$ python3 -q
>>> import numpy as np
>>> from numpy import linalg as LA
>>> np.set_printoptions(precision=3, suppress=True, linewidth=140)
>>> mat = np.load("data.npy")
>>> mat
array([[-1, -1,  0,  1],
       [ 1,  0, -2, -1],
       [-3, -3,  0,  2],
       [ 0,  3,  1, -2]])
>>> u = np.array([0, -2, -1, 0])
>>> other = mat + np.outer(u, np.eye(4)[2])
>>> print(LA.matrix_rank(other - mat))
1
>>> print(other)
[[-1. -1.  0.  1.]
 [ 1.  0. -4. -1.]
 [-3. -3. -1.  2.]
 [ 0.  3.  1. -2.]]
>>> np.round(LA.det(other) / LA.det(mat), 3), round(float(1 + LA.solve(mat, u)[2]), 3)
(np.float64(1.8), 1.8)
>>> print(LA.matrix_rank(LA.inv(other) - LA.inv(mat), tol=1e-8))
1
>>> G = other.T @ other
>>> (other @ other.T).shape
(4, 4)
>>> other = mat[0, 0] * mat[1:] - np.outer(mat[1:, 0], mat[0])
>>> other
array([[ 0,  1,  2,  0],
       [ 0,  0,  0,  1],
       [ 0, -3, -1,  2]])
>>> print(mat[:, 0] / mat[0, 0])
[ 1. -1.  3. -0.]
>>> LA.matrix_rank(other), LA.matrix_rank(mat)
(np.int64(3), np.int64(4))
>>> np.flatnonzero(~other.round(6).any(axis=1))
array([], dtype=int64)
>>> K = np.load("w.npy")
>>> print(K)
[[2 2 3]
 [0 0 2]
 [0 0 1]]
>>> rank = LA.matrix_rank(K)
>>> rank
np.int64(2)
>>> ns = LA.svd(K)[2][rank:].T
>>> print([int(LA.matrix_rank(np.delete(K, i, axis=0))) for i in range(3)])
[1, 2, 2]
>>> LA.matrix_rank(K.T @ K), LA.matrix_rank(K @ K.T)
(np.int64(2), np.int64(2))
>>> [int(LA.matrix_rank(LA.matrix_power(K, p))) for p in range(1, 4)]
[2, 2, 2]
>>> np.prod(np.diag(K)), round(LA.det(K), 3)
(np.int64(0), np.float64(0.0))
>>> K @ K
array([[ 4,  4, 13],
       [ 0,  0,  2],
       [ 0,  0,  1]])
>>> LA.matrix_power(K - np.diag(np.diag(K)), 3)
array([[0, 0, 0],
       [0, 0, 0],
       [0, 0, 0]])
>>> W0 = np.array([[4, 3, 3],
...     [13, 10, 10],
...     [12, 9, 5],
...     [3, 17, -3],
...     [1, 9, -9],
...     [0, 1, -8],
...     [0, -5, -13],
...     [4, -8, -19],
...     [12, -8, -11],
...     [19, -4, -18],
...     [28, -3, -12],
...     [35, 2, -7],
...     [34, -1, -13],
...     [43, -3, -5],
...     [39, -9, 2],
...     [31, -16, 6],
...     [26, -17, 15],
...     [22, -8, 21],
...     [28, -2, 28]])
>>> x = np.array([0, -1, -2])
>>> y = W0 @ x
>>> c, lr = np.zeros(3), 1 / LA.norm(W0, 2) ** 2
>>> for i in range(5):
...     c -= lr * W0.T @ (W0 @ c - y)
...     if i % 1 == 0: print(i, round(LA.norm(W0 @ c - y), 3))
... 
0 83.745
1 61.648
2 46.26
3 35.543
4 28.045
>>> print(c)
[ 0.086 -0.418 -1.632]
>>> other = np.c_[W0[:, :1] @ np.array([[-2]]), np.array([0, 3, 2, 2, 7, 2, 8, 0, 0, 7, 6, 6, 6, 3, 1, 7, 9, 8, 4])]
>>> other
array([[ -8,   0],
       [-26,   3],
       [-24,   2],
       [ -6,   2],
       [ -2,   7],
       [  0,   2],
       [  0,   8],
       [ -8,   0],
       [-24,   0],
       [-38,   7],
       [-56,   6],
       [-70,   6],
       [-68,   6],
       [-86,   3],
       [-78,   1],
       [-62,   7],
       [-52,   9],
       [-44,   8],
       [-56,   4]])
>>> LA.matrix_rank(other)
np.int64(2)
>>> print(np.round(LA.lstsq(W0, other[:, 0])[0], 3) + 0)
[-2.  0.  0.]
>>> LA.matrix_rank(np.c_[W0, other])
np.int64(4)
>>> x = np.array([2, 3])
>>> y = other @ x
>>> LA.solve(other.T @ other, other.T @ y)
array([2., 3.])
>>> LA.lstsq(other, y)[0]
array([2., 3.])
>>> np.round(LA.pinv(other) @ other, 3) + 0
array([[1., 0.],
       [0., 1.]])
>>> rng = np.random.default_rng(842541)
>>> y = y + 0.02 * rng.normal(size=19)
>>> y
array([ -16.029,  -43.012,  -41.988,   -6.015,   17.018,    6.017,   23.943,  -16.007,  -47.969,  -54.99 ,  -93.986, -122.027, -118.002,
       -163.01 , -152.995, -102.99 ,  -77.04 ,  -63.983,  -99.979])
>>> c, *_ = LA.lstsq(other, y)
>>> c
array([2.   , 2.998])
>>> np.round(other.T @ (y - other @ c), 3) + 0
array([0., 0.])
>>> round(float(LA.norm(y - other @ c)), 3)
0.096
>>> c.round()
array([2., 3.])
>>> x = np.array([2, -2, 0])
>>> y = W0 @ x
>>> np.round(LA.pinv(W0) @ W0, 3) + 0
array([[1., 0., 0.],
       [0., 1., 0.],
       [0., 0., 1.]])
>>> np.round(LA.lstsq(W0, y)[0], 3) + 0
array([ 2., -2.,  0.])
>>> y = y + 0.02 * rng.normal(size=19)
>>> y
array([  2.014,   6.019,   5.971, -27.99 , -16.028,  -1.969,   9.945,  24.009,  39.975,  46.035,  61.989,  65.985,  69.992,  92.011,
        95.984,  93.981,  85.984,  59.971,  60.032])
>>> c, *_ = LA.lstsq(W0, y)
>>> np.round(W0.T @ (y - W0 @ c), 3) + 0
array([0., 0., 0.])
>>> round(float(LA.norm(y - W0 @ c)), 3)
0.103
>>> c.round(3) + 0
array([ 2.   , -1.999,  0.   ])
>>> Z = W0[[5, 3]].astype(float)
>>> for _ in range(5):
...     labels = LA.norm(W0[:, None] - Z, axis=-1).argmin(axis=1)
...     Z = np.array([W0[labels == j].mean(axis=0) for j in range(2)])
... 
>>> labels
array([1, 1, 1, 1, 1, 1, 1, 1, 0, 0, 0, 0, 0, 0, 0, 0, 0, 1, 1])
>>> Z
array([[29.667, -6.556, -4.778],
       [ 8.7  ,  2.6  ,  1.5  ]])
>>> F = np.load("run14.npy")
>>> F
array([[-0.735, -0.984, -0.985],
       [-0.8  , -0.848, -0.991],
       [ 0.04 , -0.872, -0.04 ],
       [ 0.38 ,  0.762,  0.778],
       [ 0.197, -0.1  ,  0.43 ],
       [-0.02 , -0.68 , -0.129],
       [-0.159, -0.845, -0.462],
       [-0.951, -0.993, -1.   ],
       [-0.04 , -0.876, -0.226],
       [-0.217, -0.623, -0.53 ],
       [-0.327,  0.53 , -0.629],
       [-0.291,  0.635, -0.558],
       [-0.235,  0.814, -0.422],
       [ 0.493,  0.207,  0.859],
       [-0.139,  0.454, -0.273],
       [ 0.397,  0.843,  0.804],
       [ 0.327, -0.53 ,  0.629],
       [-0.31 , -0.363, -0.658],
       [-0.414, -0.821, -0.818],
       [-0.08 ,  0.273, -0.159],
       [ 0.43 , -0.864,  0.74 ]])
>>> x = np.array([3, 0, 0])
>>> h1 = np.maximum(F @ x, 0)
>>> np.maximum(F @ (3 * x), 0)
array([0.   , 0.   , 0.36 , 3.42 , 1.773, 0.   , 0.   , 0.   , 0.   , 0.   , 0.   , 0.   , 0.   , 4.437, 0.   , 3.573, 2.943, 0.   , 0.   ,
       0.   , 3.87 ])
>>> np.flatnonzero(h1 > 1e-9)
array([ 2,  3,  4, 13, 15, 16, 20])
>>> h1
array([0.   , 0.   , 0.12 , 1.14 , 0.591, 0.   , 0.   , 0.   , 0.   , 0.   , 0.   , 0.   , 0.   , 1.479, 0.   , 1.191, 0.981, 0.   , 0.   ,
       0.   , 1.29 ])
